$ python -q
>>> import numpy as np
>>> import numpy.linalg as la
>>> np.set_printoptions(precision=2, suppress=True, linewidth=160, legacy="1.25")
>>> rd = lambda a: np.round(a, 2) + 0
>>> K = np.load("case9.npy")
>>> rd(K)
array([[ 0.25, -0.75, -0.61],
       [-0.75,  0.25, -0.61],
       [-0.61, -0.61,  0.5 ]])
>>> x0 = np.array([1, -2, 0])
>>> la.norm(K @ x0) <= la.norm(K, 2) * la.norm(x0) + 1e-9
True
>>> rd(K @ np.eye(3)[2])
array([-0.61, -0.61,  0.5 ])
>>> rd(K @ np.ones(3))
array([-1.11, -1.11, -0.73])
>>> M = np.load("test3.npy")
>>> M
array([[ 0, -2,  3, -3],
       [ 0, -2,  3, -3],
       [-2,  2, -2, -3]])
>>> left, sv, Vh = la.svd(M)
>>> rd(sv)
array([6.64, 4.57, 0.  ])
>>> np.argmax(sv[:-1] / (sv[1:] + 1e-6)) + 1
2
>>> Y = left[:, :2] @ np.diag(sv[:2]) @ Vh[:2]
>>> la.matrix_rank(M, rtol=0.05)
2
>>> la.matrix_rank(Y)
2
>>> F = np.load("mat.npy")
>>> F
array([[-7.01, 21.43, -4.3 ],
       [-3.  ,  2.98, -1.51],
       [-4.21,  4.24, -2.1 ],
       [-0.62,  5.99, -0.58],
       [-3.82,  5.58, -2.01],
       [-4.82, 15.61, -2.97],
       [-6.38, 20.8 , -4.02],
       [-1.  ,  9.97, -0.98],
       [-6.62, 17.39, -3.88],
       [-5.04, 12.18, -2.89]])
>>> left, sv, Vh = la.svd(F)
>>> np.argmax(sv[:-1] / (sv[1:] + 1e-6)) + 1
2
>>> rd(sv)
array([45.36,  5.11,  0.06])
>>> Y = left[:, :2] @ np.diag(sv[:2]) @ Vh[:2]
>>> rd(la.norm(F - Y, 2)), rd(sv[2])
(0.06, 0.06)
>>> la.matrix_rank(F, rtol=0.1)
2
>>> np.argsort(-la.norm(F, axis=0).round(6), kind="stable")[:3]
array([1, 0, 2])
>>> C2 = np.cov(F, rowvar=False)
>>> rd(la.eigvalsh(C2)[::-1])
array([51.95,  2.43,  0.  ])
>>> rd(C2)
array([[  4.91, -11.39,   2.83],
       [-11.39,  47.78,  -7.72],
       [  2.83,  -7.72,   1.69]])
>>> rd(np.corrcoef(F.T))
array([[ 1.  , -0.74,  0.98],
       [-0.74,  1.  , -0.86],
       [ 0.98, -0.86,  1.  ]])
>>> rd(np.corrcoef(F[:, 1], F[:, 0])[0, 1])
-0.74
>>> rd(np.polyfit(F[:, 1], F[:, 0], 1))
array([-0.24, -1.48])
>>> rd(F.std(axis=0))
array([2.1 , 6.56, 1.23])
>>> np.argwhere(np.triu(np.abs(np.corrcoef(F.T)) > 0.8, 1))
array([[0, 2],
       [1, 2]])
>>> rd(np.median(F, axis=0))
array([-4.52, 11.08, -2.5 ])
>>> proj = F @ la.solve(F.T @ F, F.T)
>>> rd(proj @ F[:, 2])
array([-4.3 , -1.51, -2.1 , -0.58, -2.01, -2.97, -4.02, -0.98, -3.88, -2.89])
>>> A = np.load("data.npy")
>>> A
array([[ 0.4 , -0.54, -2.6 ],
       [ 0.74, -3.05, -2.26],
       [ 4.27,  2.21,  1.27],
       [ 0.85, -0.02, -2.15],
       [ 4.  ,  0.76,  1.  ],
       [ 2.21, -1.56, -0.79],
       [ 1.86, -0.25, -1.14],
       [ 5.58,  2.78,  2.58],
       [ 1.15,  0.67, -1.85],
       [ 4.7 ,  1.37,  1.7 ],
       [ 5.42,  0.45,  2.42],
       [ 1.  , -1.67, -2.  ],
       [ 1.7 , -0.9 , -1.3 ],
       [ 2.25,  2.72, -0.75],
       [ 5.44,  4.16,  2.44],
       [ 4.05,  0.96,  1.05],
       [ 1.73,  2.31, -1.27],
       [ 2.06, -1.7 , -0.94],
       [ 1.73,  0.88, -1.27],
       [ 6.21,  4.13,  3.21],
       [ 4.61,  1.86,  1.61],
       [ 1.78,  1.55, -1.22]])
>>> x0 = np.array([-3, -2, 1])
>>> rhs = A @ x0
>>> rd(la.solve(A.T @ A, A.T @ rhs))
array([-3., -2.,  1.])
>>> rd(la.lstsq(A, rhs)[0])
array([-3., -2.,  1.])
>>> rng = np.random.default_rng(713901)
>>> rhs = rhs + 0.02 * rng.normal(size=22)
>>> rd(rhs)
array([ -2.71,   1.6 , -15.98,  -4.65, -12.54,  -4.31,  -6.25, -19.75,  -6.64, -15.14, -14.76,  -1.68,  -4.61, -12.95, -22.17, -13.05, -11.1 ,  -3.71,  -8.21,
       -23.69, -15.96,  -9.66])
>>> coef, *_ = la.lstsq(A, rhs)
>>> coef.round()
array([-3., -2.,  1.])
>>> rd(coef)
array([-3., -2.,  1.])
>>> rd(la.norm(rhs - A @ coef))
0.07
>>> rd(la.norm(A[13] - A[18]))
1.98
>>> rd(la.norm(A, 2))
18.09
>>> rd(la.norm(A, axis=0))
array([16.  ,  9.43,  8.46])
>>> rd(la.norm(A, "nuc"))
31.25
>>> labels = A[:, 0] > np.median(A[:, 0])
>>> u = A[labels].mean(axis=0) - A[~labels].mean(axis=0)
>>> rd(u)
array([3.07, 2.05, 3.07])
>>> ((A - A.mean(axis=0)) @ u > 0).astype(int)
array([0, 0, 1, 0, 1, 0, 0, 1, 0, 1, 1, 0, 0, 1, 1, 1, 0, 0, 0, 1, 1, 0])
